% ipython --no-banner

In [1]: import numpy as np

In [2]: from numpy import linalg as LA

In [3]: np.set_printoptions(precision=2, suppress=True, linewidth=160, sign=" ")

In [4]: m1 = np.loadtxt("block3.csv", delimiter=",")

In [5]: m1
Out[5]: 
array([[-0.78,  2.61,  1.39, -0.4 , -1.71,  2.01, -0.08,  1.09, -0.22,  0.31],
       [-1.89,  5.31,  2.68, -3.38,  1.3 ,  9.41,  0.61,  2.19, -1.18,  2.92],
       [-4.29,  9.61, -1.02, -1.81, -2.38,  5.8 ,  0.4 ,  2.42, -5.02,  1.7 ],
       [-2.02,  6.5 ,  2.76, -4.41,  0.92, 11.49,  0.9 ,  3.01, -2.19,  2.57],
       [-0.4 ,  1.8 ,  2.64, -2.39,  1.82,  6.43,  0.39,  1.22,  0.42,  1.95],
       [-2.68,  8.44, -0.98, -0.2 , -7.44,  1.63,  0.02,  3.02, -4.62, -2.13],
       [-4.9 ,  7.8 , -0.99, -0.62,  0.9 ,  3.71,  0.02,  0.47, -3.2 ,  4.18],
       [-1.3 ,  7.07,  2.7 , -4.6 , -2.01, 11.48,  0.99,  4.11, -2.99,  0.38],
       [-4.52, 10.49,  0.3 , -3.  , -1.48,  9.04,  0.59,  3.  , -4.77,  2.75],
       [ 0.19,  3.58,  2.63, -3.61, -1.49,  8.51,  0.8 ,  3.09, -1.4 , -0.49],
       [-3.78,  7.61,  0.2 , -2.8 ,  1.48,  8.08,  0.62,  1.72, -3.43,  3.68],
       [ 0.1 ,  3.29,  3.89, -3.84, -0.23,  9.58,  0.71,  2.89, -0.2 ,  0.79],
       [-4.79,  8.09, -2.3 , -0.4 , -0.38,  2.6 ,  0.08,  0.69, -4.4 ,  2.9 ],
       [-3.31,  8.06, -2.29,  0.21, -5.78,  0.51,  0.  ,  2.11, -5.02, -1.2 ],
       [-2.1 ,  3.21, -1.21, -0.64,  1.09,  1.91,  0.17,  0.1 , -2.01,  1.77],
       [-4.31,  8.06,  0.3 , -1.01, -0.7 ,  4.79,  0.  ,  1.41, -2.8 ,  3.32],
       [-2.88,  9.32,  0.34, -1.37, -6.52,  4.78,  0.19,  3.57, -4.41, -1.11],
       [-3.73,  9.91,  0.29, -2.18, -4.04,  6.93,  0.42,  3.29, -4.61,  0.78]])

In [6]: A2 = m1 / np.sqrt((m1 ** 2).mean(axis=1, keepdims=True))

In [7]: LA.matrix_rank(m1 - m1.mean(axis=1, keepdims=True))
Out[7]: np.int64(9)

In [8]: LA.norm(A2, axis=1)
Out[8]: array([ 3.16,  3.16,  3.16,  3.16,  3.16,  3.16,  3.16,  3.16,  3.16,  3.16,  3.16,  3.16,  3.16,  3.16,  3.16,  3.16,  3.16,  3.16])

In [9]: LA.matrix_rank(A2) == LA.matrix_rank(m1)
Out[9]: np.True_

In [10]: feats = np.loadtxt("test16.csv", delimiter=",")

In [11]: feats
Out[11]: 
array([[ 14.,  -8.,   1., -11.,   6.,   1.,  -5.,   0., -13.,  14.,  -3., -14.],
       [ -8.,  11.,   6.,   7.,  -3.,   2.,   2.,  -7.,   4., -13.,   8.,   8.],
       [  1.,   6.,  10.,  -1.,   2.,   1.,   5.,  -3.,  -5.,  -6.,   3.,  -1.],
       [-11.,   7.,  -1.,   9.,  -5.,   0.,   2.,  -2.,  10., -11.,   4.,  11.],
       [  6.,  -3.,   2.,  -5.,   3.,   0.,   0.,   1.,  -6.,   5.,  -2.,  -6.],
       [  1.,   2.,   1.,   0.,   0.,   2.,  -4.,  -5.,  -2.,   0.,   4.,  -1.],
       [ -5.,   2.,   5.,   2.,   0.,  -4.,  14.,   9.,   4.,  -8.,  -6.,   5.],
       [  0.,  -7.,  -3.,  -2.,   1.,  -5.,   9.,  13.,   3.,   3., -11.,   0.],
       [-13.,   4.,  -5.,  10.,  -6.,  -2.,   4.,   3.,  14., -10.,   0.,  13.],
       [ 14., -13.,  -6., -11.,   5.,   0.,  -8.,   3., -10.,  19.,  -6., -14.],
       [ -3.,   8.,   3.,   4.,  -2.,   4.,  -6., -11.,   0.,  -6.,  10.,   3.],
       [-14.,   8.,  -1.,  11.,  -6.,  -1.,   5.,   0.,  13., -14.,   3.,  14.]])

In [12]: Uu, sv, Vh = LA.svd(feats)

In [13]: evecs = Vh[:(sv > 1e-8).sum()]

In [14]: rng = np.random.default_rng(12481)

In [15]: x = feats[3] + 3 * feats[2] + rng.integers(2) * np.eye(12)[2]

In [16]: x
Out[16]: array([ -8.,  25.,  29.,   6.,   1.,   3.,  17., -11.,  -5., -29.,  13.,   8.])

In [17]: np.allclose(evecs.T @ evecs @ x, x)
Out[17]: True

In [18]: np.diag(evecs.T @ evecs)
Out[18]: array([ 0.2 ,  0.22,  0.42,  0.14,  0.06,  0.06,  0.47,  0.36,  0.29,  0.32,  0.26,  0.2 ])

In [19]: round(float(LA.norm(x - evecs.T @ evecs @ x)), 2)
Out[19]: 0.0

In [20]: LA.matrix_rank(np.vstack([feats, x]))
Out[20]: np.int64(3)

In [21]: np.round(np.trace(LA.pinv(feats) @ feats), 2)
Out[21]: np.float64(3.0)

In [22]: LA.lstsq(feats[:-1].T, feats[-1])[2]
Out[22]: np.int32(3)

In [23]: np.round(feats @ LA.pinv(feats) @ feats, 2) + 0
Out[23]: 
array([[ 14.,  -8.,   1., -11.,   6.,   1.,  -5.,   0., -13.,  14.,  -3., -14.],
       [ -8.,  11.,   6.,   7.,  -3.,   2.,   2.,  -7.,   4., -13.,   8.,   8.],
       [  1.,   6.,  10.,  -1.,   2.,   1.,   5.,  -3.,  -5.,  -6.,   3.,  -1.],
       [-11.,   7.,  -1.,   9.,  -5.,   0.,   2.,  -2.,  10., -11.,   4.,  11.],
       [  6.,  -3.,   2.,  -5.,   3.,   0.,   0.,   1.,  -6.,   5.,  -2.,  -6.],
       [  1.,   2.,   1.,   0.,   0.,   2.,  -4.,  -5.,  -2.,   0.,   4.,  -1.],
       [ -5.,   2.,   5.,   2.,   0.,  -4.,  14.,   9.,   4.,  -8.,  -6.,   5.],
       [  0.,  -7.,  -3.,  -2.,   1.,  -5.,   9.,  13.,   3.,   3., -11.,   0.],
       [-13.,   4.,  -5.,  10.,  -6.,  -2.,   4.,   3.,  14., -10.,   0.,  13.],
       [ 14., -13.,  -6., -11.,   5.,   0.,  -8.,   3., -10.,  19.,  -6., -14.],
       [ -3.,   8.,   3.,   4.,  -2.,   4.,  -6., -11.,   0.,  -6.,  10.,   3.],
       [-14.,   8.,  -1.,  11.,  -6.,  -1.,   5.,   0.,  13., -14.,   3.,  14.]])

In [24]: np.unique(feats.round(6), axis=0).shape
Out[24]: (12, 12)

In [25]: LA.inv(feats)
LinAlgError: Singular matrix


In [26]: np.abs(np.diag(LA.qr(feats)[1])) > 1e-9
Out[26]: array([ True,  True,  True, False, False, False, False, False, False, False, False, False])

In [27]: A = np.loadtxt("arr.csv", delimiter=",")

In [28]: A
Out[28]: 
array([[ 2.97,  0.05,  3.08,  2.98,  2.97, -1.98,  1.05, -2.98],
       [ 3.01,  0.02,  3.07,  3.03,  3.01, -2.1 ,  1.09, -3.01],
       [ 2.96, -0.08,  2.92,  3.02,  3.  , -2.04,  0.98, -3.08],
       [ 3.01,  0.02,  2.95,  3.07,  2.94, -1.96,  0.95, -2.96],
       [ 2.92, -0.05,  2.97,  2.96,  3.01, -2.02,  0.98, -2.97],
       [ 3.04,  0.  ,  2.97,  3.12,  2.98, -1.98,  1.04, -2.98],
       [ 3.03, -0.02,  3.05,  3.01,  2.94, -1.99,  1.03, -2.97],
       [ 2.9 , -0.07,  2.98,  3.04,  3.  , -1.96,  1.01, -2.89],
       [ 3.  , -3.  , -3.09, -0.1 ,  2.9 ,  1.08, -3.04, -0.02],
       [ 2.92, -2.93, -3.  ,  0.03,  3.04,  1.04, -3.15,  0.02],
       [ 3.01, -2.97, -3.07,  0.05,  3.09,  1.  , -3.02, -0.06],
       [ 3.02, -2.96, -2.94,  0.13,  3.02,  1.02, -2.97,  0.08],
       [ 3.  , -3.06, -2.95,  0.  ,  2.95,  1.01, -2.9 , -0.04],
       [ 3.07, -3.  , -3.02,  0.08,  3.04,  1.1 , -2.97,  0.05],
       [ 3.01, -3.  , -2.98, -0.06,  3.05,  0.94, -2.99, -0.04],
       [ 3.04, -2.97, -3.05,  0.02,  3.05,  0.98, -2.96,  0.05],
       [ 2.04,  1.99, -3.07,  0.98, -3.03,  0.99, -3.01, -1.04],
       [ 1.92,  1.97, -3.02,  1.02, -3.02,  0.94, -3.09, -1.03],
       [ 1.96,  2.06, -3.05,  0.92, -2.99,  0.91, -2.88, -1.07],
       [ 2.04,  1.94, -3.  ,  1.07, -3.01,  0.97, -3.02, -0.99],
       [ 1.96,  2.01, -2.97,  0.87, -2.96,  1.03, -3.04, -0.97],
       [ 2.04,  1.96, -2.97,  1.09, -2.98,  0.89, -3.06, -1.05],
       [ 2.02,  2.08, -3.05,  1.08, -3.02,  0.98, -3.04, -0.97],
       [ 1.97,  2.02, -2.97,  1.02, -3.  ,  0.98, -2.96, -0.94]])

In [29]: blk = np.stack([A, -2 * A, A[::-1]])

In [30]: LA.matrix_rank(blk.reshape(3, -1))
Out[30]: np.int64(2)

In [31]: LA.norm(blk, axis=(1, 2))
Out[31]: array([ 32.77,  65.54,  32.77])

In [32]: LA.matrix_rank(blk)
Out[32]: array([ 8,  8,  8])

In [33]: np.einsum("bij,cij->bc", blk, blk)
Out[33]: 
array([[ 1073.72, -2147.43,   193.33],
       [-2147.43,  4294.86,  -386.67],
       [  193.33,  -386.67,  1073.72]])

In [34]: W0 = np.load("x.npy")

In [35]: W0
Out[35]: 
array([[ -1.34,   1.27,  12.24,  15.71],
       [  8.  ,   5.29,  -7.46,  15.89],
       [ -0.07,  -0.13, -19.96,   1.18],
       [ 17.24,   2.87,   5.49,   8.02],
       [  4.62,  18.59,  -5.4 ,   1.95],
       [  2.99,  -7.29,  -8.07, -16.51],
       [ 15.16,  10.94,   4.76,  -5.28],
       [ 12.28, -14.22,  -4.47,  -5.18],
       [ 13.18,  -6.18,  12.84,   4.82],
       [ -0.33,   3.25,  19.73,   0.41],
       [ 12.7 ,   5.47,  13.95,  -3.76],
       [ 12.15,  -6.26,   8.18, -12.09],
       [ 13.16,   9.81,  11.02,   3.02],
       [  0.6 ,   9.15,  12.08,  13.04],
       [ -5.53,  -5.17, -10.01, -15.57],
       [ -5.02,  12.96,   5.13, -13.43],
       [ -7.07, -12.95, -13.05,  -3.49],
       [ 11.81,  -8.41,   5.73,  12.53]])

In [36]: x = np.array([-2, 1, 3, -2, -2, 2, -1, 3, 2, -2])

In [37]: np.sign((m1 @ x).round(6))
Out[37]: array([ 1.,  1.,  1.,  1.,  1.,  1.,  1.,  1.,  1.,  1.,  1.,  1.,  1.,  1., -1.,  1.,  1.,  1.])

In [38]: (m1 @ x).argmax()
Out[38]: np.int64(7)

In [39]: r0, v = W0[13], W0[12]

In [40]: np.round(r0 @ v, 2)
Out[40]: np.float64(270.16)

In [41]: pr = (r0 @ v) / (r0 @ r0) * r0

In [42]: LA.matrix_rank(np.outer(r0, v))
Out[42]: np.int64(1)
